% ipython --no-banner

In [1]: import numpy as np

In [2]: np.set_printoptions(precision=2, suppress=True, linewidth=120)

In [3]: rd = lambda a: np.round(a, 2) + 0

In [4]: W0 = np.load("case9.npy")

In [5]: print(W0)
[[-2  1  0  0  1]
 [ 3  3 -1 -3 -1]
 [-3  2  3  1 -3]
 [ 2  0  2  1 -3]
 [ 1  0 -2  1  0]
 [ 2 -3 -3  0  1]]

In [6]: x0 = np.array([-3, 0, 3, -2, -1])

In [7]: h1 = np.maximum(W0 @ x0, 0)

In [8]: print(W0 * (h1 > 1e-9)[:, None])
[[-2  1  0  0  1]
 [ 0  0  0  0  0]
 [-3  2  3  1 -3]
 [ 2  0  2  1 -3]
 [ 0  0  0  0  0]
 [ 0  0  0  0  0]]

In [9]: print(np.flatnonzero(h1 > 1e-9))
[0 2 3]

In [10]: print(np.maximum(W0 @ (3 * x0), 0))
[15  0 57  3  0  0]

In [11]: print(np.linalg.norm(W0, axis=1).argmax())
2

In [12]: print(rd(np.linalg.norm(W0, "nuc")))
20.6

In [13]: print(rd(np.linalg.norm(W0[2], 1)), rd(np.linalg.norm(W0[2], np.inf)))
12.0 3.0

In [14]: print(W0[2] @ W0[4])
-8

In [15]: U, sig, Vt = np.linalg.svd(W0, full_matrices=False)

In [16]: print(rd(sig / sig[0]))
[1.   0.74 0.56 0.25 0.14]

In [17]: print(rd(U.T @ W0 @ Vt.T))
[[7.66 0.   0.   0.   0.  ]
 [0.   5.66 0.   0.   0.  ]
 [0.   0.   4.3  0.   0.  ]
 [0.   0.   0.   1.91 0.  ]
 [0.   0.   0.   0.   1.07]]

In [18]: print(U.shape, sig.shape, Vt.shape)
(6, 5) (5,) (5, 5)

In [19]: print(rd(sig))
[7.66 5.66 4.3  1.91 1.07]

In [20]: Q, r_ = np.linalg.qr(W0)

In [21]: print(rd(abs(r_[0, 0])), rd(np.linalg.norm(W0[:, 0])))
5.57 5.57

In [22]: print(rd(r_))
[[ 5.57 -0.9  -2.87 -1.62  0.  ]
 [ 0.   -4.71 -2.    1.79  2.33]
 [ 0.    0.   -3.84 -1.29  3.21]
 [ 0.    0.    0.   -2.12  1.44]
 [ 0.    0.    0.    0.    1.78]]

In [23]: x0 = np.array([-8, -2, -5, -4, -7])

In [24]: rhs = W0 @ x0

In [25]: print(rd(np.linalg.solve(W0.T @ W0, W0.T @ rhs)))
[-8. -2. -5. -4. -7.]

In [26]: print(rhs)
[ 7 -6 22 -9 -2 -2]

In [27]: print(rd(np.linalg.pinv(W0) @ W0))
[[1. 0. 0. 0. 0.]
 [0. 1. 0. 0. 0.]
 [0. 0. 1. 0. 0.]
 [0. 0. 0. 1. 0.]
 [0. 0. 0. 0. 1.]]

In [28]: rng = np.random.default_rng(33)

In [29]: rhs = rhs + 0.1 * rng.normal(size=6)

In [30]: print(rd(rhs))
[ 7.04 -6.06 22.06 -9.   -2.16 -1.9 ]

In [31]: c, *_ = np.linalg.lstsq(W0, rhs)

In [32]: print([round(float(np.linalg.norm(np.linalg.solve(W0.T @ W0 + lam * np.eye(5), W0.T @ rhs))), 2) for lam in (0, 1, 10, 100)])
[12.67, 7.61, 3.04, 1.0]

In [33]: print(c.round())
[-8. -2. -5. -4. -7.]

In [34]: print(rd(W0.T @ (rhs - W0 @ c)))
[0. 0. 0. 0. 0.]

In [35]: data = np.diag(3 * np.array([5, 2, 6, 6, 6, 5, 9])) + np.array([[-3, -3, 3, -1, 1, 3, 1],
    ...:     [0, 1, 2, 3, 3, 3, -2],
    ...:     [-1, -3, 0, 2, -3, -2, 3],
    ...:     [-3, -3, 3, 0, -3, 3, 0],
    ...:     [-1, -2, 2, -2, 1, 1, 2],
    ...:     [-3, -1, -1, -3, 0, -3, -3],
    ...:     [3, 3, 0, 3, 1, 0, 1]])

In [36]: print(data)
[[12 -3  3 -1  1  3  1]
 [ 0  7  2  3  3  3 -2]
 [-1 -3 18  2 -3 -2  3]
 [-3 -3  3 18 -3  3  0]
 [-1 -2  2 -2 19  1  2]
 [-3 -1 -1 -3  0 12 -3]
 [ 3  3  0  3  1  0 28]]

In [37]: x0 = np.array([-1, -1, 2, 0, -3, 2, -1])

In [38]: rhs = data @ x0

In [39]: c, lr = np.zeros(7), 1 / np.linalg.norm(data, 2) ** 2

In [40]: for i in range(12):
    ...:     c -= lr * data.T @ (data @ c - rhs)
    ...:     if i % 2 == 0: print(i, round(np.linalg.norm(data @ c - rhs), 2))
    ...: 
0 41.62
2 21.3
4 14.34
6 10.08
8 7.23
10 5.26

In [41]: print(rd(np.linalg.cond(data)))
3.63
